% python3 -q
>>> import numpy as np
>>> import numpy.linalg as la
>>> np.set_printoptions(suppress=True, linewidth=140)
>>> def tidy(a):
...     return np.round(a, 4) + 0
... 
>>> E = np.loadtxt("sample5.csv", delimiter=",")
>>> print(E)
[[-0.1  0.4  1.5  0.2  0.4  1.   2.1  0. ]
 [-0.8  0.5  0.4  0.  -0.5 -1.  -1.2 -2.3]
 [-1.5 -3.5  1.5  2.  -3.5  1.   6.5  2.5]
 [ 0.5  0.1  0.2 -0.9 -0.2 -0.1  0.2 -0.4]
 [-0.4 -0.5  1.2  1.1 -0.1  1.4  0.  -1.8]
 [ 0.9 -0.3 -0.5  1.  -1.2  0.8 -0.7 -2. ]
 [ 0.9 -1.6 -1.2  0.3 -0.9  0.9 -1.   0.2]
 [ 0.4  0.7  0.6 -0.3  1.7 -0.2 -1.5 -0.4]
 [-0.8  0.2  0.2  1.6 -1.1 -1.9 -0.5 -0.3]
 [-0.3 -0.1  0.2 -1.9  1.6  0.  -0.3 -0.8]
 [ 1.  -1.1 -0.8  0.   0.7 -0.3  0.6 -0.6]
 [ 2.2  0.4 -0.7  1.  -0.4  0.3 -0.7  0.7]
 [-0.3  1.4 -0.6  0.5 -0.2 -0.1 -1.8 -0.5]
 [-0.7 -1.9 -0.9  1.6 -1.  -2.   0.7 -1.4]
 [ 0.8 -2.5  0.8 -0.3 -1.  -0.9  0.5 -0.9]
 [-0.8  1.3 -0.2  0.   1.1  1.3  1.7  1.7]
 [ 1.8 -0.3  1.3 -0.9  0.7 -1.2  1.4  2.2]
 [-0.6 -2.5  1.  -1.6  1.8 -2.7 -0.3  1.6]
 [ 0.4  0.  -0.8 -0.1  0.5  1.   1.3 -0.7]
 [ 1.5 -1.7 -0.3 -1.6  0.   0.8 -1.5 -1. ]
 [-0.2  0.7 -0.7  1.2  0.7  1.3  0.1  3.4]
 [ 0.1 -2.  -0.3  0.1  1.1  0.7 -0.6  0.2]
 [ 1.2  0.9  1.3  0.  -1.6  0.1 -1.8  1.5]
 [-0.7 -1.1 -0.6  0.8 -0.2 -1.5 -0.4 -0.4]
 [ 0.1  0.4 -1.1 -0.4 -0.4  1.9 -0.7 -0.6]
 [ 1.5 -1.2  0.3 -1.2 -1.6 -0.7 -0.6  1.6]
 [-0.9  0.7  0.1  0.  -2.5  1.3 -1.5 -0.8]
 [ 2.7 -0.3 -0.4  0.6 -2.   0.4 -1.8 -1.7]
 [-1.  -0.5 -1.9 -0.3 -0.2 -1.3  1.9  0.1]
 [-0.5  0.4  0.7  0.9 -1.5 -1.6 -1.1  0.6]
 [-0.5  0.  -2.2 -0.1 -1.1 -0.4  0.1 -0.9]
 [-1.4 -0.6  2.   2.4 -0.4 -0.8 -0.5  1. ]
 [-1.6 -0.5 -0.3 -0.3  1.7 -0.4 -0.6  1. ]
 [ 1.4  0.   1.   1.4  1.2 -0.3 -0.7  0.1]
 [ 0.2  0.4 -0.8 -1.9 -0.3 -1.2 -0.5 -0.7]
 [ 0.3  1.4 -1.2  1.7  0.8 -0.2 -1.6  0.8]
 [ 1.6  0.6 -0.9 -0.6 -0.1  0.5 -0.4 -0.7]
 [-0.9 -1.1  0.1  1.3  0.1 -1.2 -0.5  1.1]
 [ 1.5  2.1 -0.5  0.4  1.9  0.9  0.2 -0.6]
 [-0.5  1.2 -1.   1.2  0.9 -1.4  2.  -1.5]]
>>> Xc = E - E.mean(axis=0)
>>> Uu, sigma, Vt = la.svd(Xc, full_matrices=False)
>>> print(np.searchsorted(np.cumsum(sigma ** 2) / (sigma ** 2).sum(), 0.9) + 1)
7
>>> print(la.matrix_rank(Xc))
8
>>> print(tidy(Vt[0] * np.sign(Vt[0, np.abs(Vt[0]).argmax()])))
[-0.2737 -0.3915  0.1915  0.1831 -0.2042 -0.059   0.7212  0.3691]
>>> print(np.abs(Vt[0]).argmax())
6
